% ipython --no-banner

In [1]: import numpy as np

In [2]: np.set_printoptions(precision=1, suppress=True, linewidth=100)

In [3]: data = np.loadtxt("w.csv", delimiter=",")

In [4]: data
Out[4]: 
array([[5., 0., 0., 3.],
       [0., 0., 0., 0.],
       [0., 1., 0., 1.],
       [0., 0., 0., 0.],
       [0., 0., 0., 0.],
       [0., 1., 0., 2.],
       [1., 0., 0., 0.],
       [3., 0., 0., 0.],
       [0., 0., 0., 0.],
       [0., 0., 0., 0.],
       [4., 0., 0., 1.],
       [3., 0., 0., 0.],
       [2., 0., 0., 1.],
       [4., 1., 0., 4.],
       [0., 0., 0., 0.],
       [2., 1., 0., 4.],
       [3., 1., 1., 3.],
       [4., 0., 0., 3.],
       [0., 0., 0., 0.],
       [6., 1., 0., 6.],
       [4., 0., 0., 3.],
       [4., 1., 0., 4.],
       [0., 0., 0., 0.],
       [0., 0., 0., 0.]])

In [5]: # row 3 repeats row 1

In [6]: cen = (data - data.mean(axis=0)) / data.std(axis=0)

In [7]: np.argwhere(np.abs(cen) > 2)
Out[7]: 
array([[16,  2],
       [19,  0],
       [19,  3]])

In [8]: print(cen.std(axis=0))
[1. 1. 1. 1.]

In [9]: beta = np.linalg.lstsq(np.delete(cen, 3, axis=1), cen[:, 3])[0]

In [10]: round(float(1 - np.var(cen[:, 3] - np.delete(cen, 3, axis=1) @ beta)), 1)
Out[10]: 0.9

In [11]: print(beta)
[ 0.6  0.6 -0.1]

In [12]: cen = data - data.mean(axis=0)

In [13]: V = np.linalg.svd(cen)[2][:1]

In [14]: B = cen - cen @ V.T @ V

In [15]: np.cov(cen @ V.T, rowvar=False)
Out[15]: array(6.5)

In [16]: print(round(np.linalg.norm(B) / np.linalg.norm(cen), 1))
0.4

In [17]: q, r_ = np.linalg.qr(data)

In [18]: np.round(q.T @ q, 1) + 0
Out[18]: 
array([[1., 0., 0., 0.],
       [0., 1., 0., 0.],
       [0., 0., 1., 0.],
       [0., 0., 0., 1.]])

In [19]: r_
Out[19]: 
array([[-13.3,  -1.4,  -0.2,  -9.8],
       [  0. ,  -2.2,  -0.3,  -4.5],
       [  0. ,   0. ,   0.9,  -0.6],
       [  0. ,   0. ,   0. ,  -3.3]])

In [20]: np.round(q @ r_, 1) + 0
Out[20]: 
array([[5., 0., 0., 3.],
       [0., 0., 0., 0.],
       [0., 1., 0., 1.],
       [0., 0., 0., 0.],
       [0., 0., 0., 0.],
       [0., 1., 0., 2.],
       [1., 0., 0., 0.],
       [3., 0., 0., 0.],
       [0., 0., 0., 0.],
       [0., 0., 0., 0.],
       [4., 0., 0., 1.],
       [3., 0., 0., 0.],
       [2., 0., 0., 1.],
       [4., 1., 0., 4.],
       [0., 0., 0., 0.],
       [2., 1., 0., 4.],
       [3., 1., 1., 3.],
       [4., 0., 0., 3.],
       [0., 0., 0., 0.],
       [6., 1., 0., 6.],
       [4., 0., 0., 3.],
       [4., 1., 0., 4.],
       [0., 0., 0., 0.],
       [0., 0., 0., 0.]])

In [21]: np.allclose(r_.T @ r_, data.T @ data)
Out[21]: True

In [22]: np.round(abs(r_[0, 0]), 1), np.round(np.linalg.norm(data[:, 0]), 1)
Out[22]: (np.float64(13.3), np.float64(13.3))

In [23]: np.abs(np.diag(r_))
Out[23]: array([13.3,  2.2,  0.9,  3.3])

In [24]: q.round(1) + 0
Out[24]: 
array([[-0.4,  0.2,  0. , -0.1],
       [ 0. ,  0. ,  0. ,  0. ],
       [ 0. , -0.4, -0.1,  0.3],
       [ 0. ,  0. ,  0. ,  0. ],
       [ 0. ,  0. ,  0. ,  0. ],
       [ 0. , -0.4, -0.1,  0. ],
       [-0.1,  0. ,  0. ,  0.2],
       [-0.2,  0.1,  0. ,  0.5],
       [ 0. ,  0. ,  0. ,  0. ],
       [ 0. ,  0. ,  0. ,  0. ],
       [-0.3,  0.2,  0. ,  0.3],
       [-0.2,  0.1,  0. ,  0.5],
       [-0.2,  0.1,  0. ,  0. ],
       [-0.3, -0.3, -0.2,  0.1],
       [ 0. ,  0. ,  0. ,  0. ],
       [-0.2, -0.4, -0.2, -0.3],
       [-0.2, -0.3,  0.9,  0. ],
       [-0.3,  0.2,  0. , -0.3],
       [ 0. ,  0. ,  0. ,  0. ],
       [-0.5, -0.2, -0.2, -0.2],
       [-0.3,  0.2,  0. , -0.3],
       [-0.3, -0.3, -0.2,  0.1],
       [ 0. ,  0. ,  0. ,  0. ],
       [ 0. ,  0. ,  0. ,  0. ]])
